% python3 -q
>>> import numpy as np
>>> np.set_printoptions(precision=3, suppress=True, linewidth=160, floatmode="fixed")
>>> K = np.load("out6.npy")
>>> K
array([[ 0,  0,  0],
       [ 0,  0, -2],
       [ 0,  0, -2],
       [ 0,  0,  2]])
>>> U, sv, Vt = np.linalg.svd(K)
>>> V = Vt[:(sv > 1e-8).sum()]
>>> rng = np.random.default_rng(333576)
>>> x0 = K[0] + -1 * K[1] + rng.integers(2) * np.eye(3)[0]
>>> x0
array([1.000, 0.000, 2.000])
>>> np.linalg.matrix_rank(np.vstack([K, x0]))
np.int64(2)
>>> np.allclose(V.T @ V @ x0, x0)
False
>>> np.linalg.pinv(K)
array([[ 0.000,  0.000,  0.000,  0.000],
       [ 0.000,  0.000,  0.000,  0.000],
       [ 0.000, -0.167, -0.167,  0.167]])
>>> K.T @ K
array([[ 0,  0,  0],
       [ 0,  0,  0],
       [ 0,  0, 12]])
>>> np.linalg.cond(K) > 100
np.True_
>>> round(np.linalg.norm(K, 2) / np.linalg.norm(K), 3)
np.float64(1.0)
>>> [round(float(x), 3) for x in np.linalg.svd(K, compute_uv=False)[:3]]
[3.464, 0.0, 0.0]
>>> A = np.load("run17.npy")
>>> A
array([[ 20.717,  -1.665,   3.414],
       [ 13.454,  -1.670,  -4.937],
       [ -1.613,   1.544,   0.609],
       [  5.625,   2.514,  -4.457],
       [ 16.411,   5.768,  -4.086],
       [ -4.253,  -3.899,  -7.404],
       [-11.612,   3.876,   2.607],
       [ -0.448,  -0.369,   3.886],
       [  7.061,   4.500,  10.553],
       [ 10.815,   5.903,   3.553],
       [ -7.879,  -4.490,  -7.450],
       [ 11.770,   7.305,   8.542],
       [  9.999,   2.099,  -1.813],
       [  1.273,  -3.852,   3.533],
       [-17.192,   1.574,  -0.019],
       [  9.424,  -2.675,  -0.686],
       [ -7.562,  -3.833,  14.933],
       [ -8.800,  -3.383,   2.952],
       [  6.748,  12.365,   6.376],
       [-15.705,   5.539, -11.146],
       [ 14.430,   8.626, -11.864],
       [ -0.641,  -4.781,  -1.409],
       [-11.226,   1.454,  -7.544]])
>>> cen = A - A.mean(axis=0)
>>> V = np.linalg.svd(cen)[2][:1]
>>> other = cen - cen @ V.T @ V
>>> (cen @ V.T).std(axis=0)
array([10.773])
>>> np.linalg.norm(other, axis=1).round(6).argmax()
np.int64(16)
>>> basis = A[[13, 6]].astype(float)
>>> for _ in range(3):
...     z = np.linalg.norm(A[:, None] - basis, axis=-1).argmin(axis=1)
...     basis = np.array([A[z == j].mean(axis=0) for j in range(2)])
... 
>>> z
array([0, 0, 1, 0, 0, 1, 1, 0, 0, 0, 1, 0, 0, 0, 1, 0, 1, 1, 0, 1, 0, 1, 1])
>>> basis[1] - basis[0]
array([-18.439,  -3.628,  -2.311])
>>> np.abs(basis[1] - basis[0]).argmax()
np.int64(0)
>>> basis
array([[ 9.791,  2.988,  0.924],
       [-8.648, -0.640, -1.387]])
>>> cen = (A - A.mean(axis=0)) / A.std(axis=0)
>>> cen.std(axis=0)
array([1.000, 1.000, 1.000])
>>> np.argwhere(np.abs(cen) > 2)
array([[16,  2],
       [18,  1]])
>>> c = np.linalg.lstsq(np.delete(cen, 1, axis=1), cen[:, 1])[0]
>>> c
array([ 0.275, -0.026])
>>> round(1 - np.var(cen[:, 1] - np.delete(cen, 1, axis=1) @ c), 3)
np.float64(0.075)
>>> t = np.radians(180)
>>> r_ = np.eye(3)
>>> r_[1, 1] = r_[0, 0] = np.cos(t)
>>> r_[1, 0], r_[0, 1] = -np.sin(t), np.sin(t)
>>> r_.round(3) + 0
array([[-1.000,  0.000,  0.000],
       [ 0.000, -1.000,  0.000],
       [ 0.000,  0.000,  1.000]])
>>> other = A @ r_.T
>>> np.abs(other - A).max(axis=0)
array([41.434, 24.730,  0.000])
>>> other
array([[-20.717,   1.665,   3.414],
       [-13.454,   1.670,  -4.937],
       [  1.613,  -1.544,   0.609],
       [ -5.625,  -2.514,  -4.457],
       [-16.411,  -5.768,  -4.086],
       [  4.253,   3.899,  -7.404],
       [ 11.612,  -3.876,   2.607],
       [  0.448,   0.369,   3.886],
       [ -7.061,  -4.500,  10.553],
       [-10.815,  -5.903,   3.553],
       [  7.879,   4.490,  -7.450],
       [-11.770,  -7.305,   8.542],
       [ -9.999,  -2.099,  -1.813],
       [ -1.273,   3.852,   3.533],
       [ 17.192,  -1.574,  -0.019],
       [ -9.424,   2.675,  -0.686],
       [  7.562,   3.833,  14.933],
       [  8.800,   3.383,   2.952],
       [ -6.748, -12.365,   6.376],
       [ 15.705,  -5.539, -11.146],
       [-14.430,  -8.626, -11.864],
       [  0.641,   4.781,  -1.409],
       [ 11.226,  -1.454,  -7.544]])
>>> np.linalg.svd(A, compute_uv=False), np.linalg.svd(other, compute_uv=False)
(array([52.508, 31.661, 21.940]), array([52.508, 31.661, 21.940]))
>>> J = np.load("layer9.npy")
>>> J
array([[-33,   4,  -2,   7],
       [  4, -35,   9,  -7],
       [ -4,   3,   9,  -1],
       [ -6,   2,  -8, -28]])
>>> O, V = np.linalg.qr(J[:, :1])[0], np.linalg.qr(J[:, 1:])[0]
>>> sv = np.linalg.svd(O.T @ V, compute_uv=False)
>>> (sv > 0.9).sum()
np.int64(0)
>>> def softmax(z):
...     e = np.exp(z - z.max(axis=-1, keepdims=True))
...     return e / e.sum(axis=-1, keepdims=True)
... 
>>> softmax(J).sum(axis=1)
array([1.000, 1.000, 1.000, 1.000])
>>> np.round(softmax(10 * J[2]), 3) + 0
array([0.000, 0.000, 1.000, 0.000])
>>> att = J @ J.T / np.sqrt(4)
>>> softmax(att).round(6).argmax(axis=1)
array([0, 1, 0, 3])
>>> np.round(softmax(att), 3) + 0
array([[1.000, 0.000, 0.000, 0.000],
       [0.000, 1.000, 0.000, 0.000],
       [0.998, 0.000, 0.002, 0.000],
       [0.000, 0.000, 0.000, 1.000]])
>>> np.round(softmax(att + np.triu(np.full(att.shape, -np.inf), 1)), 3) + 0
array([[1.000, 0.000, 0.000, 0.000],
       [0.000, 1.000, 0.000, 0.000],
       [0.998, 0.000, 0.002, 0.000],
       [0.000, 0.000, 0.000, 1.000]])
>>> other = np.array([[2, 0], [0, 1], [1, 0], [0, 2]])
>>> np.einsum("ij,ij->i", J, J)
array([1158, 1371,  107,  888])
>>> np.linalg.matrix_rank(np.vstack([J, other.T]))
np.int64(4)
>>> np.round(np.abs(np.linalg.eigvals(J)).max(), 3)
np.float64(33.385)
>>> np.round(np.linalg.det(J), 3)
np.float64(-351120.0)
>>> np.linalg.matrix_power(J, 3)
array([[-33793,  12702,   -642,  22001],
       [ 11778, -44592,   6464, -23334],
       [ -4462,   4128,    264,   2186],
       [-19238,   9732,  -6628, -16730]])
>>> J.inv()
Traceback (most recent call last):
  File "<python-input-62>", line 1, in <module>
    J.inv()
    ^^^^^
AttributeError: 'numpy.ndarray' object has no attribute 'inv'
>>> np.allclose(J, J.T)
False
>>> (J + J.T) / 2
array([[-33.000,   4.000,  -3.000,   0.500],
       [  4.000, -35.000,   6.000,  -2.500],
       [ -3.000,   6.000,   9.000,  -4.500],
       [  0.500,  -2.500,  -4.500, -28.000]])
>>> np.sort(np.abs(np.linalg.eigvals(J)))
array([10.087, 31.232, 33.385, 33.385])
>>> np.linalg.determinant(J)
Traceback (most recent call last):
  File "<python-input-66>", line 1, in <module>
    np.linalg.determinant(J)
    ^^^^^^^^^^^^^^^^^^^^^
AttributeError: module 'numpy.linalg' has no attribute 'determinant'
>>> arr = np.array([[-3, 1], [-1, 1]])
>>> arr[1] = arr[0]
>>> arr
array([[-3,  1],
       [-3,  1]])
>>> U, sv, Vt = np.linalg.svd(arr)
>>> np.argmax(sv[:-1] / (sv[1:] + 1e-6)) + 1
np.int64(1)
>>> sv.round(3) + 0
array([4.472, 0.000])
>>> other = U[:, :1] @ np.diag(sv[:1]) @ Vt[:1]
>>> np.linalg.matrix_rank(arr, rtol=0.05)
np.int64(1)
>>> np.round(np.linalg.norm(arr - other, 2), 3), round(float(sv[1]), 3)
(np.float64(0.0), 0.0)
>>> round(float(np.linalg.norm(arr - other) / np.linalg.norm(arr)), 3)
0.0
>>> other
array([[-3.000,  1.000],
       [-3.000,  1.000]])
>>> round(float(np.abs(arr - other).max()), 3)
0.0
>>> rk = np.linalg.matrix_rank(arr)
>>> rk
np.int64(1)
>>> N = np.linalg.svd(arr)[2][rk:].T
>>> np.round(arr @ N, 3) + 0
array([[0.000],
       [0.000]])
>>> np.allclose(arr @ N, 0)
True
>>> [int(np.linalg.matrix_rank(arr[:, :j + 1])) for j in range(2)]
[1, 1]
>>> N.shape
(2, 1)
>>> np.linalg.matrix_rank(arr.T @ arr), np.linalg.matrix_rank(arr @ arr.T)
(np.int64(1), np.int64(1))
>>> E = np.loadtxt("arr.csv", delimiter=",")
>>> E
array([[ 7.000, -6.000,  3.000,  6.000],
       [ 3.000, -6.000, -4.000,  8.000],
       [ 3.000,  7.000, -9.000, -9.000],
       [-2.000,  5.000,  1.000, -6.000]])
>>> other = np.linalg.inv(E)
>>> np.linalg.inv(other)
array([[ 7.000, -6.000,  3.000,  6.000],
       [ 3.000, -6.000, -4.000,  8.000],
       [ 3.000,  7.000, -9.000, -9.000],
       [-2.000,  5.000,  1.000, -6.000]])
>>> (np.abs(other) > 1e-9).astype(int)
array([[1, 1, 0, 1],
       [1, 1, 1, 1],
       [1, 1, 1, 1],
       [1, 1, 1, 1]])
>>> np.round(np.linalg.det(E) * other, 3) + 0
array([[ 50.000,  75.000,   0.000, 150.000],
       [ 75.000, 459.000, -88.000, 819.000],
       [ 25.000,  21.000, -22.000,  86.000],
       [ 50.000, 361.000, -77.000, 601.000]])
>>> np.allclose(other, E.T)
False
>>> np.linalg.cond(E) > 100
np.False_
>>> np.abs(np.linalg.svd(E)[2][-1])
array([0.142, 0.791, 0.074, 0.591])
>>> round(np.log10(np.linalg.cond(E)))
2
>>> x0 = np.array([0, 3, -2, 1])
>>> rhs = E @ x0
>>> c, lr = np.zeros(4), 1 / np.linalg.norm(E, 2) ** 2
>>> for i in range(12):
...     c -= lr * E.T @ (E @ c - rhs)
...     if i % 2 == 0: print(i, round(np.linalg.norm(E @ c - rhs), 3))
... 
0 12.769
2 7.839
4 5.405
6 4.122
8 3.342
10 2.791
>>> round(np.linalg.cond(E), 3)
np.float64(86.695)
>>> U, sv, Vt = np.linalg.svd(E)
>>> sv
array([19.929, 10.557,  5.686,  0.230])
>>> np.argmax(sv[:-1] / (sv[1:] + 1e-6)) + 1
np.int64(3)
>>> other = U[:, :3] @ np.diag(sv[:3]) @ Vt[:3]
>>> np.linalg.matrix_rank(other)
np.int64(3)
>>> hat = np.triu(np.array([[-3, -2, 2, 0], [3, 2, -3, 0], [2, 2, 2, 0], [2, -2, 3, 3]]), 1) + np.eye(4)
>>> other = hat @ E @ np.linalg.inv(hat)
>>> np.linalg.matrix_rank(other)
np.int64(4)
>>> np.trace(other), np.trace(E)
(np.float64(-14.0), np.float64(-14.0))
>>> round(np.linalg.det(other), 3)
np.float64(275.0)
>>> W0 = np.load("x.npy")
>>> W0
array([[ 33, -16,  -4, -25],
       [-16,  66,  -6,   5],
       [ -4,  -6,  24,  22],
       [-25,   5,  22,  42]])
>>> np.linalg.eigvals(W0)
array([ 3.476, 19.363, 80.490, 61.671])
>>> round(float(np.linalg.det(W0[::-1])), 3)
334084.0
>>> evals, V = np.linalg.eig(W0)
>>> evals
array([ 3.476, 19.363, 80.490, 61.671])
>>> round(np.prod(evals), 3)
np.float64(334084.0)
>>> np.sort(np.linalg.eigvals(W0 @ W0))
array([  12.082,  374.915, 3803.359, 6478.644])
>>> W = np.array([[1, 2, 0, -2, -1, 1],
...     [3, 0, -2, -2, -1, -3],
...     [-3, 0, 3, -2, 0, 0],
...     [1, -2, 3, 3, -2, 2]])
>>> c = np.array([0, 0, 2, 3, 3, 2])
>>> H = np.maximum(W0 @ W + c, 0)
>>> np.linalg.matrix_rank(H)
np.int64(4)
>>> H
array([[  0, 116,   0,   0,  36,  33],
       [205,   0,   0,   0,   0,   0],
       [  0,   0, 152,  41,   0,  60],
       [  0,   0, 184, 125,   0,  46]])
>>> basis = np.array([[1, 1, -4],
...     [-3, 2, -5],
...     [-1, 1, 0],
...     [-2, 1, 1],
...     [2, -3, 5],
...     [3, -5, -4]])
>>> W @ basis
array([[  0,   1, -25],
       [ -2,  17,  -7],
       [ -2,  -2,  10],
       [  0,  -1,  -9]])
>>> H @ basis
array([[-177,  -41, -532],
       [ 205,  205, -820],
       [ -54, -107, -199],
       [-296,   79,  -59]])
>>> U, sv, Vt = np.linalg.svd(H, full_matrices=False)
>>> round(np.sqrt((sv ** 2).sum()), 3), round(float(np.linalg.norm(H)), 3)
(np.float64(371.279), 371.279)
>>> np.cumsum(sv ** 2) / np.sum(sv ** 2)
array([0.564, 0.869, 0.984, 1.000])
>>> np.round(np.abs(Vt[0]), 3) + 0
array([0.000, 0.016, 0.854, 0.449, 0.005, 0.264])
>>> sv / sv[0]
array([1.000, 0.735, 0.451, 0.171])
>>> sv
array([278.869, 205.000, 125.641,  47.635])
>>> M = np.load("test18.npy")
>>> M
array([[-1,  2],
       [ 2, -1]])
>>> other = np.array([[8, 9, 0], [2, 1, 1]])
>>> basis = np.kron(other, M)
>>> round(np.linalg.norm(basis, 2), 3), np.round(np.linalg.norm(other, 2) * np.linalg.norm(M, 2), 3)
(np.float64(36.664), np.float64(36.664))
>>> basis.shape
(4, 6)
>>> other = np.linalg.inv(M)
>>> M @ other
array([[1.000, 0.000],
       [0.000, 1.000]])
>>> round(float(np.linalg.cond(M)), 3)
3.0
>>> (np.abs(other) > 1e-9).astype(int)
array([[1, 1],
       [1, 1]])
>>> u = np.array([-1, 4, 1])
>>> np.array([np.convolve(row, u, "same") for row in M])
array([[ 1, -6,  7],
       [-2,  9, -2]])
>>> other = M + rng.integers(-2, 3, (2, 1)) @ rng.integers(-2, 3, (1, 2))
>>> other
array([[-3,  0],
       [ 4,  1]])
>>> np.round(np.linalg.svd(other - M, compute_uv=False), 3) + 0
array([4.000, 0.000])
>>> np.abs(other - M).sum(axis=1)
array([4, 4])
>>> other - M
array([[-2, -2],
       [ 2,  2]])
>>> np.linalg.matrix_rank(other - M, tol=1e-8)
np.int64(1)
>>> evals, V = np.linalg.eig(other)
>>> np.sort(np.linalg.eigvals(other.T))
array([-3.000,  1.000])
>>> np.sort(np.linalg.eigvals(other @ other))
array([1.000, 9.000])
>>> data = np.loadtxt("mat.csv", delimiter=",")
>>> data
array([[-4.000,  5.000,  5.000],
       [ 0.000, -3.000, -2.000],
       [-5.000, -5.000,  2.000]])
>>> np.round(np.linalg.eigvals(data).sum().real, 3)
np.float64(-5.0)
>>> np.linalg.eigvals(data)
array([ 1.635+0.000j, -3.318+3.584j, -3.318-3.584j])
>>> round(float(np.linalg.det(data[::-1])), 3)
-39.0
>>> round(np.log10(np.linalg.cond(data)))
1
>>> np.argsort(-np.linalg.norm(data, axis=0).round(6), kind="stable")[:3]
array([1, 0, 2])
>>> np.linalg.matrix_rank(data, rtol=0.1)
np.int64(2)
>>> np.linalg.cond(data) > 100
np.False_
